$ python3 -q
>>> import numpy as np
>>> np.set_printoptions(precision=3, suppress=True, linewidth=160, legacy="1.25")
>>> rd = lambda a: np.round(a, 3) + 0
>>> m1 = np.load("sample17.npy")
>>> print(m1)
[[0.667 0.333 0.    0.   ]
 [0.5   0.5   0.    0.   ]
 [0.333 0.    0.667 0.   ]
 [0.    0.    0.    1.   ]]
>>> w1 = np.array([[-5, 4, -3], [-9, 9, 1], [8, -3, 4], [6, -3, -1]])
>>> coef = np.array([-1, -3, -3])
>>> hid = np.maximum(m1 @ w1 + coef, 0)
>>> print(rd(hid))
[[0.    2.665 0.   ]
 [0.    3.5   0.   ]
 [2.671 0.    0.   ]
 [5.    0.    0.   ]]
>>> print((hid > 0).mean(axis=0))
[0.5 0.5 0. ]
>>> Z = np.array([[7, 9], [1, 0], [5, 8]])
>>> print(w1 @ Z)
[[-46 -69]
 [-49 -73]
 [ 73 104]
 [ 34  46]]
>>> print(rd(hid @ Z))
[[ 2.665  0.   ]
 [ 3.5    0.   ]
 [18.697 24.039]
 [35.    45.   ]]
>>> print((hid @ Z).round(6).argmax(axis=1))
[0 0 1 1]
>>> A2 = m1 / np.linalg.norm(m1, axis=1, keepdims=True)
>>> G = A2 @ A2.T
>>> print((G - 2 * np.eye(4)).round(6).argmax(axis=1))
[1 0 0 0]
>>> print(rd(G[2]))
[0.4   0.316 1.    0.   ]
>>> M = np.load("mat.npy")
>>> print(M)
[[ -0.9   0.8   0.4]
 [ -2.8  -0.1  -0.3]
 [  0.    0.7   0.9]
 [ -0.2   0.1   1.8]
 [ -1.1  -1.3  -2.1]
 [ -6.  -16.   26. ]
 [ -0.2   1.6   0.9]
 [ -0.3   0.8   0.3]
 [  0.7  -0.8   1.2]
 [ -0.4  -0.6  -2.1]
 [  0.8   0.5   0.8]
 [  2.1  -1.2  -0.6]
 [ -0.4   1.4  -0.6]]
>>> # row 5 is much longer than the rest
>>> Ac = M - M.mean(axis=0)
>>> vecs = np.linalg.svd(Ac)[2][:1]
>>> A2 = Ac - Ac @ vecs.T @ vecs
>>> print(rd((Ac @ vecs.T).std(axis=0)))
[8.328]
>>> print(rd(np.cov(Ac @ vecs.T, rowvar=False)))
75.139
>>> x = np.array([2, 0, 2])
>>> y = M @ x
>>> print(rd(np.linalg.pinv(M) @ M))
[[1. 0. 0.]
 [0. 1. 0.]
 [0. 0. 1.]]
>>> print(rd(np.linalg.solve(M.T @ M, M.T @ y)))
[2. 0. 2.]
>>> rng = np.random.default_rng(96)
>>> y = y + 0.05 * rng.normal(size=13)
>>> print(rd(y))
[-1.045 -6.128  1.759  3.109 -6.421 40.083  1.357  0.051  3.775 -5.041  3.235  3.035 -2.002]
>>> coef, *_ = np.linalg.lstsq(M, y)
>>> print([round(float(np.linalg.norm(np.linalg.solve(M.T @ M + lam * np.eye(3), M.T @ y))), 2) for lam in (0, 1, 10, 100)])
[2.82, 2.71, 2.06, 1.24]
>>> print(coef.round())
[ 2. -0.  2.]
>>> A2 = np.c_[M[:, :2] @ np.array([[1, 0], [2, 2]]), np.array([-1, 0, -1, -2, 1, 1, 3, -3, 3, 3, 0, -2, 1])]
>>> print(rd(A2))
[[  0.7   1.6  -1. ]
 [ -3.   -0.2   0. ]
 [  1.4   1.4  -1. ]
 [  0.    0.2  -2. ]
 [ -3.7  -2.6   1. ]
 [-38.  -32.    1. ]
 [  3.    3.2   3. ]
 [  1.3   1.6  -3. ]
 [ -0.9  -1.6   3. ]
 [ -1.6  -1.2   3. ]
 [  1.8   1.    0. ]
 [ -0.3  -2.4  -2. ]
 [  2.4   2.8   1. ]]
>>> print(np.linalg.matrix_rank(A2))
3
>>> print(np.linalg.matrix_rank(np.c_[M, A2]))
4
>>> print(rd(np.linalg.lstsq(M, A2[:, 0])[0]))
[1. 2. 0.]
>>> print(rd(np.linalg.norm(np.linalg.qr(M)[0].T @ A2, axis=0) ** 2 / ((A2 ** 2).sum(axis=0) + 1e-12)))
[1.    1.    0.061]
>>> hat = A2 @ np.linalg.solve(A2.T @ A2, A2.T)
>>> print(rd(hat @ A2[:, 2]))
[-1.  0. -1. -2.  1.  1.  3. -3.  3.  3.  0. -2.  1.]
>>> print(rd(np.trace(hat)))
3.0
>>> Uu, s, vt = np.linalg.svd(M, full_matrices=False)
>>> print(rd(np.cumsum(s ** 2) / np.sum(s ** 2)))
[0.965 0.983 1.   ]
>>> print((s > 1e-8).sum())
3
>>> print(rd(vt @ vt.T))
[[1. 0. 0.]
 [0. 1. 0.]
 [0. 0. 1.]]
>>> print(rd(np.sqrt((s ** 2).sum())), rd(np.linalg.norm(M)))
31.803 31.803
>>> print(np.abs(Uu[:, 0]).round(6).argmax())
5
>>> print(np.allclose(Uu * s @ vt, M))
True
>>> X = np.load("arr.npy")
>>> print(rd(X))
[[ 0.85   0.163 -0.469 -0.178]
 [ 0.402  0.406  0.799  0.186]
 [ 0.313 -0.75   0.089  0.576]
 [ 0.134 -0.497  0.365 -0.776]]
>>> # orthonormal columns
>>> x = np.array([1, 2, 1, 2])
>>> print([p for p in range(1, 25) if np.allclose(np.linalg.matrix_power(X, p), np.eye(4))])
[]
>>> print(rd(np.linalg.inv(X)))
[[ 0.85   0.402  0.313  0.134]
 [ 0.163  0.406 -0.75  -0.497]
 [-0.469  0.799  0.089  0.365]
 [-0.178  0.186  0.576 -0.776]]
>>> print(rd(np.linalg.det(X)))
-1.0
>>> print(rd(np.sort(np.abs(np.degrees(np.angle(np.linalg.eigvals(X)))))))
[  0.     73.489  73.489 180.   ]
>>> print(rd(X.T @ (X @ x)))
[1. 2. 1. 2.]
>>> print(np.unravel_index(np.abs(X).argmax(), X.shape))
(0, 0)
>>> print(rd(X.sum(axis=1)))
[ 0.366  1.793  0.228 -0.774]
>>> print(rd(X.mean(axis=0)))
[ 0.425 -0.17   0.196 -0.048]
>>> print(rd(np.abs(X).max()))
0.85
>>> O, vecs = np.linalg.qr(X[:, :3])[0], np.linalg.qr(X[:, 3:])[0]
>>> s = np.linalg.svd(O.T @ vecs, compute_uv=False)
>>> print(rd(np.linalg.norm(O @ O.T - vecs @ vecs.T, 2)))
1.0
>>> print(np.allclose(X @ X.T, X.T @ X))
True
>>> print(np.allclose(X, X.T))
False
>>> print(rd(np.linalg.det(X)))
-1.0
>>> W0 = np.array([[2.0, -1.0, 0.0, 0.0, 0.0],
...     [-1.0, 3.0, -1.0, 0.0, 0.0],
...     [0.0, -1.0, 8.0, -1.0, 0.0],
...     [0.0, 0.0, -1.0, 7.0, -1.0],
...     [0.0, 0.0, 0.0, -1.0, 4.0]])
>>> # symmetric
>>> hat = np.triu(np.array([[1, 5, 2, 3, 2],
...     [6, 1, 7, 3, 8],
...     [8, 9, 3, 9, 0],
...     [9, 8, 1, 9, 1],
...     [3, 1, 2, 7, 6]]), 1) + np.eye(5)
>>> A2 = hat @ W0 @ np.linalg.inv(hat)
>>> print(A2)
[[   -3.    27.  -175.  1520. -1725.]
 [   -1.     1.    47.  -417.   440.]
 [    0.    -1.     6.    11.   -12.]
 [    0.     0.    -1.    15.   -12.]
 [    0.     0.     0.    -1.     5.]]
>>> print(rd(np.linalg.norm(A2) ** 2 / np.linalg.norm(A2, 2) ** 2))
1.0
>>> E = np.load("out13.npy")
>>> print(E)
[[-1.795 -4.056 -0.037 -2.306]
 [ 4.42   1.362  1.051  1.582]
 [ 0.203 -1.104 -4.765 -1.015]
 [ 0.266  0.685 -0.764  4.886]
 [ 3.447  2.976 -0.922 -1.847]
 [ 0.603 -4.194 -0.429  2.619]
 [ 3.776  0.542 -2.205  2.364]
 [-0.612 -1.62   0.81  -4.62 ]
 [ 0.456 -4.117  1.649  2.264]
 [-3.233  3.74  -0.451 -0.599]
 [ 4.042  2.009  1.824  1.139]
 [ 4.562  0.189 -1.699  1.125]
 [-3.672  2.62  -2.028  0.735]]
>>> Ac = (E - E.mean(axis=0)) / E.std(axis=0)
>>> print(np.argwhere(np.abs(Ac) > 2))
[[2 2]
 [7 3]]
>>> coef = np.linalg.lstsq(np.delete(Ac, 0, axis=1), Ac[:, 0])[0]
>>> print(rd(coef))
[0.123 0.143 0.262]
>>> d = np.linalg.norm(E[:, None] - E[None], axis=-1)
>>> print(rd(d[:5, :5]))
[[0.    9.18  6.06  8.887 8.827]
 [9.18  0.    8.027 5.65  4.382]
 [6.06  8.027 0.    7.351 6.529]
 [8.887 5.65  7.351 0.    7.793]
 [8.827 4.382 6.529 7.793 0.   ]]
>>> print(np.linalg.matrix_rank(d ** 2))
6
>>> print(d.shape)
(13, 13)
>>> print(np.flatnonzero(d[1] < d.mean() / 2))
[ 1 10 11]
>>> print(rd(d[1]))
[9.18  0.    8.027 5.65  4.382 6.979 3.507 8.529 6.823 8.44  1.164 3.028 8.79 ]
>>> idx = E[:, 2] > np.median(E[:, 2])
>>> u = E[idx].mean(axis=0) - E[~idx].mean(axis=0)
>>> print(((E - E.mean(axis=0)) @ u > 0).astype(int))
[1 1 0 0 0 1 0 1 1 0 1 0 0]
>>> print(np.argsort(-np.abs(u).round(6), kind="stable"))
[1 2 3 0]
>>> G = np.cov(E, rowvar=False)
>>> print(np.median(E, axis=0))
[ 0.456  0.542 -0.451  1.125]
>>> print(rd(G))
[[ 8.258  0.862  0.683  1.928]
 [ 0.862  7.597 -0.681  0.133]
 [ 0.683 -0.681  3.276  0.086]
 [ 1.928  0.133  0.086  6.286]]
>>> print(rd(np.polyfit(E[:, 0], E[:, 3], 1)))
[0.233 0.263]
>>> print(rd(np.linalg.eigvalsh(G)[::-1]))
[9.763 7.495 5.13  3.029]
>>> A2 = E / np.sqrt((E ** 2).mean(axis=1, keepdims=True))
>>> print(np.linalg.matrix_rank(E - E.mean(axis=1, keepdims=True)))
3
>>> print(rd(A2[6]))
[ 1.51   0.217 -0.882  0.946]
>>> feats = np.array([[-1, 0, 0, 0], [0, -1, 0, 0], [0, 0, -8, 0], [0, 0, 0, 2]])
>>> print(feats)
[[-1  0  0  0]
 [ 0 -1  0  0]
 [ 0  0 -8  0]
 [ 0  0  0  2]]
>>> # row 2 is much longer than the rest
>>> w, vecs = np.linalg.eigh(feats)
>>> print(np.unique(w.round(6) + 0, return_counts=True)[1])
[1 2 1]
>>> print(w)
[-8. -1. -1.  2.]
>>> print(vecs.T @ vecs)
[[1. 0. 0. 0.]
 [0. 1. 0. 0.]
 [0. 0. 1. 0.]
 [0. 0. 0. 1.]]
>>> print(np.abs(vecs[:, -1]).round(6).argmax())
3
>>> print(vecs @ np.diag(w) @ vecs.T)
[[-1.  0.  0.  0.]
 [ 0. -1.  0.  0.]
 [ 0.  0. -8.  0.]
 [ 0.  0.  0.  2.]]
>>> print((w > 1e-8).sum(), (w < -1e-8).sum())
1 3
>>> arr = np.array([[0, 3, 0, 0], [0, 2, 2, 0], [1, 1, 3, 1]])
>>> print(arr)
[[0 3 0 0]
 [0 2 2 0]
 [1 1 3 1]]
>>> print(rd(np.linalg.norm(arr) ** 2 / np.linalg.norm(arr, 2) ** 2))
1.36
>>> print(rd(np.linalg.norm(arr, axis=0)))
[1.    3.742 3.606 1.   ]
>>> print(rd(np.linalg.norm(arr, 2)))
4.618
>>> print(rd(np.linalg.norm(arr, 1)), rd(np.linalg.norm(arr, np.inf)))
6.0 6.0
>>> print(np.linalg.norm(arr, axis=1).argmax())
2
>>> A2 = arr / np.sqrt((arr ** 2).mean(axis=1, keepdims=True))
>>> print(np.linalg.matrix_rank(arr - arr.mean(axis=1, keepdims=True)))
2
>>> print(A2[0])
[0. 2. 0. 0.]
>>> th = np.radians(40)
>>> R = np.eye(4)
>>> R[0, 0] = R[1, 1] = np.cos(th)
>>> R[0, 1], R[1, 0] = -np.sin(th), np.sin(th)
>>> print(rd(R))
[[ 0.766 -0.643  0.     0.   ]
 [ 0.643  0.766  0.     0.   ]
 [ 0.     0.     1.     0.   ]
 [ 0.     0.     0.     1.   ]]
>>> A2 = X @ R.T
>>> print(np.allclose(np.linalg.norm(X, axis=1), np.linalg.norm(A2, axis=1)))
True
>>> print(rd(A2))
[[ 0.546  0.671 -0.469 -0.178]
 [ 0.048  0.569  0.799  0.186]
 [ 0.722 -0.373  0.089  0.576]
 [ 0.422 -0.294  0.365 -0.776]]
>>> print(rd(np.abs(A2 - X).max(axis=0)))
[0.409 0.508 0.    0.   ]
>>> x = np.array([0, 4, 1, 4])
>>> h = np.maximum(arr @ x, 0)
>>> print(arr.T @ h)
[11 67 53 11]
>>> print(arr * (h > 1e-9)[:, None])
[[0 3 0 0]
 [0 2 2 0]
 [1 1 3 1]]
>>> A2 = np.array([[-0.2, -1.1], [-0.1, -0.3], [-0.6, -1.7], [0.2, 0.9], [-1.2, -0.8]])
>>> Z = np.array([[2.5, 0.7, 0.8, 1.2, -0.1], [0.6, 1.1, 0.2, 1.8, -0.9]])
>>> F = A2 @ Z
>>> print(rd(F))
[[-1.16 -1.35 -0.38 -2.22  1.01]
 [-0.43 -0.4  -0.14 -0.66  0.28]
 [-2.52 -2.29 -0.82 -3.78  1.59]
 [ 1.04  1.13  0.34  1.86 -0.83]
 [-3.48 -1.72 -1.12 -2.88  0.84]]
>>> # rank 2
>>> u = np.array([-5, -1])
>>> print(rd(np.cross(F[3, :3], F[2, :3])))
[-0.148 -0.004  0.466]
>>> print(rd(np.convolve(F[3], u)))
[-5.2  -6.69 -2.83 -9.64  2.29  0.83]
>>> hat = np.triu(np.array([[-2, -2, 1, 3, -3],
...     [-1, 1, 3, -1, 1],
...     [1, 3, -3, -2, 0],
...     [-2, 2, -1, 2, 2],
...     [-2, 0, 0, 2, 3]]), 1) + np.eye(5)
>>> A2 = hat @ F @ np.linalg.inv(hat)
>>> print(rd(np.trace(A2)), rd(np.trace(F)))
0.32 0.32
>>> print(rd(np.linalg.det(A2)))
0.0
>>> x = np.array([2, 2, 0, 1, 3])
>>> print(rd(F * x))
[[-2.32 -2.7   0.   -2.22  3.03]
 [-0.86 -0.8   0.   -0.66  0.84]
 [-5.04 -4.58  0.   -3.78  4.77]
 [ 2.08  2.26  0.    1.86 -2.49]
 [-6.96 -3.44  0.   -2.88  2.52]]
>>> print(rd(np.einsum("ij,j->i", F, x)))
[ -4.21  -1.48  -8.63   3.71 -10.76]
